In [1]: import numpy as np

In [2]: np.set_printoptions(suppress=True, linewidth=120)

In [3]: def tidy(a):
   ...:     return np.round(a, 3) + 0
   ...: 

In [4]: W0 = np.load("case17.npy")

In [5]: W0
Out[5]: 
array([[-3.,  0.,  0.,  0.,  0.,  0.,  0.,  0.,  0.,  0.],
       [ 0.,  1., -1.,  3.,  1., -2.,  3., -3., -3.,  0.],
       [ 0.,  1.,  3., -1., -1., -3.,  2.,  1., -3., -1.],
       [ 0.,  0.,  3., -1.,  3.,  3.,  2.,  0., -3.,  3.],
       [ 0., -3.,  0., -1., -3., -2.,  3.,  0., -2., -1.],
       [ 0., -2., -1., -1.,  2.,  1.,  3.,  1.,  2.,  0.],
       [ 0.,  3.,  1., -1.,  0.,  2.,  1.,  1., -2., -2.],
       [ 0.,  0., -2., -2.,  2., -2.,  1.,  3.,  3., -1.],
       [ 0., -1.,  3., -1.,  3., -3.,  3.,  1., -2.,  0.],
       [ 0., -2.,  1.,  2.,  1., -1.,  1., -3., -1.,  1.]])

In [6]: def softmax(z):
   ...:     e = np.exp(z - z.max(axis=-1, keepdims=True))
   ...:     return e / e.sum(axis=-1, keepdims=True)
   ...: 

In [7]: tidy(softmax(W0[7] + -3))
Out[7]: array([0.019, 0.019, 0.003, 0.003, 0.139, 0.003, 0.051, 0.379, 0.379, 0.007])

In [8]: tidy(softmax(W0).sum(axis=1))
Out[8]: array([1., 1., 1., 1., 1., 1., 1., 1., 1., 1.])

In [9]: att = W0 @ W0.T / np.sqrt(10)

In [10]: tidy(softmax(att)[7] @ W0)
Out[10]: array([ 0.   , -0.007, -1.996, -1.996,  2.   , -1.99 ,  1.007,  2.993,  2.996, -0.996])

In [11]: rng = np.random.default_rng(6670)

In [12]: z = rng.permutation(10)

In [13]: z
Out[13]: array([4, 2, 7, 3, 9, 6, 8, 1, 0, 5])

In [14]: out = W0[z][:, z]

In [15]: out
Out[15]: 
array([[-3.,  0.,  0., -1., -1.,  3., -2., -3.,  0., -2.],
       [-1.,  3.,  1., -1., -1.,  2., -3.,  1.,  0., -3.],
       [ 2., -2.,  3., -2., -1.,  1.,  3.,  0.,  0., -2.],
       [ 3.,  3.,  0., -1.,  3.,  2., -3.,  0.,  0.,  3.],
       [ 1.,  1., -3.,  2.,  1.,  1., -1., -2.,  0., -1.],
       [ 0.,  1.,  1., -1., -2.,  1., -2.,  3.,  0.,  2.],
       [ 3.,  3.,  1., -1.,  0.,  3., -2., -1.,  0., -3.],
       [ 1., -1., -3.,  3.,  0.,  3., -3.,  1.,  0., -2.],
       [ 0.,  0.,  0.,  0.,  0.,  0.,  0.,  0., -3.,  0.],
       [ 2., -1.,  1., -1.,  0.,  3.,  2., -2.,  0.,  1.]])

In [16]: np.diag(out)
Out[16]: array([-3.,  3.,  3., -1.,  1.,  1., -2.,  1., -3.,  1.])

In [17]: tidy(np.sort(np.abs(np.linalg.eigvals(out))))
Out[17]: array([0.909, 0.909, 3.   , 4.238, 4.238, 4.388, 4.388, 4.437, 5.084, 5.084])

In [18]: np.allclose(out, W0)
Out[18]: False

In [19]: tidy(np.linalg.det(out)), tidy(np.linalg.det(W0[z]))
Out[19]: (np.float64(98319.0), np.float64(-98319.0))

In [20]: np.trace(out)
Out[20]: np.float64(1.0)

In [21]: tidy(np.linalg.det(out))
Out[21]: np.float64(98319.0)

In [22]: np.flatnonzero(np.linalg.matrix_power((out != 0) + (out.T != 0) + np.eye(10), 10)[9])
Out[22]: array([0, 1, 2, 3, 4, 5, 6, 7, 9])

In [23]: Q, V = np.linalg.qr(W0[:, :1])[0], np.linalg.qr(W0[:, 1:])[0]

In [24]: s = np.linalg.svd(Q.T @ V, compute_uv=False)

In [25]: tidy(np.degrees(np.arccos(s.clip(0, 1))))
Out[25]: array([90.])

In [26]: tidy(s)
Out[26]: array([0.])

In [27]: W0 - W0[0]
Out[27]: 
array([[ 0.,  0.,  0.,  0.,  0.,  0.,  0.,  0.,  0.,  0.],
       [ 3.,  1., -1.,  3.,  1., -2.,  3., -3., -3.,  0.],
       [ 3.,  1.,  3., -1., -1., -3.,  2.,  1., -3., -1.],
       [ 3.,  0.,  3., -1.,  3.,  3.,  2.,  0., -3.,  3.],
       [ 3., -3.,  0., -1., -3., -2.,  3.,  0., -2., -1.],
       [ 3., -2., -1., -1.,  2.,  1.,  3.,  1.,  2.,  0.],
       [ 3.,  3.,  1., -1.,  0.,  2.,  1.,  1., -2., -2.],
       [ 3.,  0., -2., -2.,  2., -2.,  1.,  3.,  3., -1.],
       [ 3., -1.,  3., -1.,  3., -3.,  3.,  1., -2.,  0.],
       [ 3., -2.,  1.,  2.,  1., -1.,  1., -3., -1.,  1.]])

In [28]: np.abs(W0).max()
Out[28]: np.float64(3.0)

In [29]: W0.shape
Out[29]: (10, 10)

In [30]: W0.sum(axis=1)
Out[30]: array([-3., -1., -2., 10., -9.,  5.,  3.,  2.,  3., -1.])

In [31]: tidy(np.linalg.norm(W0))
Out[31]: np.float64(18.083)

In [32]: np.diff(W0, axis=0)
Out[32]: 
array([[ 3.,  1., -1.,  3.,  1., -2.,  3., -3., -3.,  0.],
       [ 0.,  0.,  4., -4., -2., -1., -1.,  4.,  0., -1.],
       [ 0., -1.,  0.,  0.,  4.,  6.,  0., -1.,  0.,  4.],
       [ 0., -3., -3.,  0., -6., -5.,  1.,  0.,  1., -4.],
       [ 0.,  1., -1.,  0.,  5.,  3.,  0.,  1.,  4.,  1.],
       [ 0.,  5.,  2.,  0., -2.,  1., -2.,  0., -4., -2.],
       [ 0., -3., -3., -1.,  2., -4.,  0.,  2.,  5.,  1.],
       [ 0., -1.,  5.,  1.,  1., -1.,  2., -2., -5.,  1.],
       [ 0., -1., -2.,  3., -2.,  2., -2., -4.,  1.,  1.]])

In [33]: J = np.loadtxt("m.csv", delimiter=",")

In [34]: J
Out[34]: 
array([[0., 0., 0., 0., 0., 0., 0., 0., 0., 5., 0.],
       [0., 0., 0., 4., 0., 0., 0., 0., 0., 0., 0.],
       [0., 0., 0., 0., 0., 0., 0., 0., 0., 0., 0.],
       [0., 0., 0., 0., 0., 0., 0., 0., 0., 0., 0.],
       [0., 2., 0., 0., 0., 0., 0., 0., 0., 0., 0.],
       [0., 0., 0., 0., 0., 0., 0., 0., 0., 0., 3.],
       [0., 0., 2., 0., 0., 0., 0., 0., 0., 0., 0.],
       [0., 0., 0., 0., 3., 0., 0., 0., 0., 0., 0.],
       [0., 0., 0., 0., 0., 0., 0., 0., 0., 0., 0.],
       [2., 0., 0., 0., 0., 0., 0., 0., 0., 0., 0.],
       [0., 0., 0., 0., 0., 0., 0., 0., 4., 0., 0.]])

In [35]: # 4 groups of indices that never mix

In [36]: out = J + rng.integers(-2, 3, (11, 8)) @ rng.integers(-2, 3, (8, 11))

In [37]: out
Out[37]: 
array([[ -2.,   3.,  10.,   1., -10.,  -4.,   3.,  -5.,   1.,  -4.,  13.],
       [  3.,  -5.,  -7.,   9.,   2.,   9.,   0.,   1.,  -1.,   2.,  -6.],
       [ -1.,  -1.,   7.,   4.,  -3.,  -8.,  -2.,  -5.,   1.,  -4.,   5.],
       [ -2.,   2.,   0.,  -3.,  -3.,  -5.,   0.,  -2.,  -1.,  -1.,   0.],
       [  1.,  -5.,   3.,   9.,   7.,   3.,   0.,  -1.,   1.,   4.,  -7.],
       [ -8.,   1.,   4., -10.,  -4.,   4.,  -4.,  -2., -13.,  -2.,   3.],
       [  3.,   1.,  -4.,  -3.,   7.,  -2.,  -1.,   6.,   1.,   9., -11.],
       [ -5.,   0.,   7.,   0.,  -3.,  -2.,   1.,  -9.,   0.,  -8.,   3.],
       [ 10.,   5.,  -8.,  -1.,  -7.,   5.,   0.,   6.,   5.,  -4.,   7.],
       [ -6.,  -3.,   0.,   0.,   0.,  -1.,   4.,  -3.,  -7.,   3.,  -2.],
       [  2.,   4.,   5.,   0.,   5., -11.,   1.,   3.,  12.,   3.,   3.]])

In [38]: out - J
Out[38]: 
array([[ -2.,   3.,  10.,   1., -10.,  -4.,   3.,  -5.,   1.,  -9.,  13.],
       [  3.,  -5.,  -7.,   5.,   2.,   9.,   0.,   1.,  -1.,   2.,  -6.],
       [ -1.,  -1.,   7.,   4.,  -3.,  -8.,  -2.,  -5.,   1.,  -4.,   5.],
       [ -2.,   2.,   0.,  -3.,  -3.,  -5.,   0.,  -2.,  -1.,  -1.,   0.],
       [  1.,  -7.,   3.,   9.,   7.,   3.,   0.,  -1.,   1.,   4.,  -7.],
       [ -8.,   1.,   4., -10.,  -4.,   4.,  -4.,  -2., -13.,  -2.,   0.],
       [  3.,   1.,  -6.,  -3.,   7.,  -2.,  -1.,   6.,   1.,   9., -11.],
       [ -5.,   0.,   7.,   0.,  -6.,  -2.,   1.,  -9.,   0.,  -8.,   3.],
       [ 10.,   5.,  -8.,  -1.,  -7.,   5.,   0.,   6.,   5.,  -4.,   7.],
       [ -8.,  -3.,   0.,   0.,   0.,  -1.,   4.,  -3.,  -7.,   3.,  -2.],
       [  2.,   4.,   5.,   0.,   5., -11.,   1.,   3.,   8.,   3.,   3.]])

In [39]: np.linalg.matrix_rank(out - J, tol=1e-8)
Out[39]: np.int64(8)

In [40]: tidy(np.linalg.svd(out - J, compute_uv=False))
Out[40]: array([37.276, 26.406, 23.218, 18.91 ,  8.246,  7.217,  5.196,  3.078,  0.   ,  0.   ,  0.   ])

In [41]: X = np.loadtxt("arr.csv", delimiter=",")

In [42]: X
Out[42]: 
array([[79.815,  0.114, 49.58 , 28.088, 70.298, 80.691, 18.129, 49.685, 69.884, -0.64 ],
       [80.256,  0.585, 49.687, 30.307, 71.425, 79.36 , 21.514, 48.794, 69.322, -1.137],
       [80.549, -0.709, 49.561, 30.58 , 69.707, 77.99 , 19.519, 49.395, 70.433, -2.677],
       [80.866, -0.063, 48.572, 29.684, 70.525, 78.595, 20.949, 51.348, 70.644, -0.917],
       [80.034, -0.799, 49.995, 28.934, 70.822, 80.335, 20.542, 50.672, 70.544, -0.079],
       [79.272, -0.185, 49.86 , 29.472, 67.78 , 80.015, 19.692, 48.779, 71.397, -1.051],
       [79.946, -1.374, 52.371, 28.367, 69.398, 79.632, 21.712, 51.496, 69.192,  0.299],
       [79.405,  0.684, 50.944, 30.751, 68.809, 80.128, 20.387, 49.424, 68.278, -0.733],
       [81.251,  0.462, 49.388, 30.475, 70.769, 78.829, 20.432, 49.32 , 69.732, -0.916],
       [80.82 , -1.125, 50.324, 30.786, 71.167, 80.379, 18.267, 52.94 , 70.624, -0.356],
       [79.691,  0.143, 49.885, 29.121, 70.424, 79.413, 20.219, 52.071, 70.567, -0.419],
       [80.812,  0.855, 49.626, 27.472, 69.671, 79.86 , 18.756, 51.24 , 68.891,  0.923],
       [78.535,  1.555, 49.932, 30.913, 71.038, 77.604, 19.689, 51.282, 71.237,  0.113],
       [78.621, -0.399, 50.647, 31.417, 69.72 , 81.016, 21.322, 51.172, 70.342,  0.166],
       [79.95 ,  0.186, 51.562, 30.177, 69.429, 81.133, 19.417, 48.045, 70.106,  0.138],
       [79.631, -1.251, 49.152, 31.405, 68.842, 81.165, 19.57 , 49.809, 68.943, -0.531],
       [78.7  , -1.018, 51.558, 29.123, 69.124, 81.246, 19.664, 48.448, 70.399,  0.764],
       [81.302,  2.686, 51.325, 30.811, 68.553, 80.208, 19.876, 49.103, 69.921,  1.237],
       [78.899,  0.924, 50.046, 30.853, 70.464, 79.934, 21.567, 49.18 , 71.2  , -1.532],
       [80.197, -0.631, 50.59 , 30.053, 70.358, 81.226, 20.322, 48.395, 69.323,  0.816],
       [79.814, -0.131, 50.257, 28.967, 70.27 , 80.39 , 21.255, 50.435, 69.881,  1.236],
       [81.018, -0.863, 51.99 , 29.14 , 69.198, 79.216, 20.447, 49.256, 69.517, -1.363]])

In [43]: x0 = np.array([1, 2, -1, 2, 2, 1, -1, -2, 2, -2])

In [44]: y = X @ x0

In [45]: tidy(np.linalg.solve(X.T @ X, X.T @ y))
Out[45]: array([ 1.,  2., -1.,  2.,  2.,  1., -1., -2.,  2., -2.])

In [46]: tidy(np.linalg.lstsq(X, y)[0])
Out[46]: array([ 1.,  2., -1.,  2.,  2.,  1., -1., -2.,  2., -2.])

In [47]: y = y + 0.02 * rng.normal(size=22)

In [48]: tidy(y)
Out[48]: 
array([331.509, 336.374, 336.04 , 330.698, 327.713, 331.171, 313.061, 327.89 , 336.329, 330.324, 326.183, 321.754,
       333.188, 327.178, 333.516, 329.404, 325.524, 333.579, 338.781, 330.314, 323.328, 325.982])

In [49]: b, *_ = np.linalg.lstsq(X, y)

In [50]: tidy(X.T @ (y - X @ b))
Out[50]: array([0., 0., 0., 0., 0., 0., 0., 0., 0., 0.])

In [51]: tidy(np.linalg.norm(X, 2) / np.linalg.norm(X))
Out[51]: np.float64(1.0)

In [52]: tidy(np.abs(np.linalg.svd(X)[2][-1]))
Out[52]: array([0.29 , 0.445, 0.138, 0.206, 0.059, 0.368, 0.011, 0.207, 0.308, 0.616])

In [53]: round(np.log10(np.linalg.cond(X)))
Out[53]: 3

In [54]: [round(float(x), 3) for x in np.linalg.svd(X, compute_uv=False)[:3]]
Out[54]: [797.407, 7.154, 6.226]

In [55]: z = X[:, 5] > np.median(X[:, 5])

In [56]: f = X[z].mean(axis=0) - X[~z].mean(axis=0)

In [57]: z.astype(int)
Out[57]: array([1, 0, 0, 0, 1, 0, 0, 1, 0, 1, 0, 0, 0, 1, 1, 1, 1, 1, 0, 1, 1, 0])

In [58]: ((X - X.mean(axis=0)) @ f > 0).astype(int)
Out[58]: array([1, 0, 0, 0, 0, 1, 0, 1, 0, 1, 0, 1, 0, 1, 1, 1, 1, 1, 0, 1, 1, 0])

In [59]: tidy(f)
Out[59]: array([-0.255, -0.274,  0.456,  0.375, -0.273,  1.588, -0.522, -0.367, -0.353,  0.972])

In [60]: tidy((((X - X.mean(axis=0)) @ f > 0) == z).mean())
Out[60]: np.float64(0.864)

In [61]: blk = np.stack([X, 5 * X, X[::-1]])

In [62]: np.linalg.matrix_rank(blk)
Out[62]: array([10, 10, 10])

In [63]: np.linalg.matrix_rank(blk.reshape(3, -1))
Out[63]: np.int64(2)

In [64]: blk.shape
Out[64]: (3, 22, 10)

In [65]: arr = np.loadtxt("mat.csv", delimiter=",")

In [66]: arr
Out[66]: 
array([[ -3.335,  -2.219,  -1.142,  -1.091,  -0.81 ,  -2.187],
       [ -8.615,  -5.7  ,  -2.871,  -2.838,  -1.988,  -5.715],
       [ -5.377,  -3.641,  -1.769,  -1.857,  -1.321,  -3.568],
       [ 12.384,   8.301,   4.146,   4.157,   2.749,   8.237],
       [ 20.319,  13.575,   6.768,   6.797,   4.553,  13.563],
       [ -4.985,  -3.381,  -1.662,  -1.64 ,  -1.099,  -3.339],
       [  2.559,   1.739,   0.781,   0.907,   0.599,   1.699],
       [  6.307,   4.244,   2.197,   2.055,   1.436,   4.165],
       [-11.848,  -7.912,  -3.92 ,  -4.023,  -2.61 ,  -7.931],
       [ 10.989,   7.411,   3.666,   3.737,   2.356,   7.35 ],
       [  1.285,   0.92 ,   0.458,   0.453,   0.231,   0.841],
       [ -1.707,  -1.123,  -0.654,  -0.556,  -0.364,  -1.095],
       [  2.02 ,   1.273,   0.66 ,   0.714,   0.421,   1.292],
       [  4.69 ,   3.138,   1.542,   1.653,   1.103,   3.041],
       [-15.306, -10.176,  -5.084,  -5.067,  -3.378, -10.208],
       [ -8.858,  -5.855,  -2.973,  -2.997,  -1.869,  -5.965],
       [  0.17 ,   0.114,   0.066,  -0.019,   0.006,   0.099],
       [ -3.756,  -2.539,  -1.336,  -1.243,  -0.927,  -2.481],
       [-11.201,  -7.533,  -3.796,  -3.701,  -2.557,  -7.543],
       [ 14.908,  10.011,   5.03 ,   5.004,   3.357,   9.956],
       [  1.908,   1.354,   0.594,   0.598,   0.413,   1.209],
       [  1.158,   0.792,   0.386,   0.402,   0.221,   0.768],
       [ 18.495,  12.248,   6.171,   6.158,   4.105,  12.326],
       [  3.599,   2.386,   1.215,   1.182,   0.881,   2.203],
       [  9.049,   6.106,   2.961,   2.997,   2.113,   6.03 ],
       [ 22.737,  15.043,   7.52 ,   7.572,   4.958,  15.066],
       [ 19.189,  12.84 ,   6.45 ,   6.328,   4.205,  12.798],
       [  0.567,   0.391,   0.254,   0.129,   0.213,   0.354],
       [ 12.599,   8.384,   4.233,   4.185,   2.863,   8.363],
       [ 11.269,   7.567,   3.758,   3.704,   2.429,   7.541],
       [  0.807,   0.674,   0.319,   0.327,   0.134,   0.696]])

In [67]: P = arr @ np.linalg.solve(arr.T @ arr, arr.T)

In [68]: np.allclose(P @ P, P)
Out[68]: True

In [69]: tidy(np.trace(P))
Out[69]: np.float64(6.0)
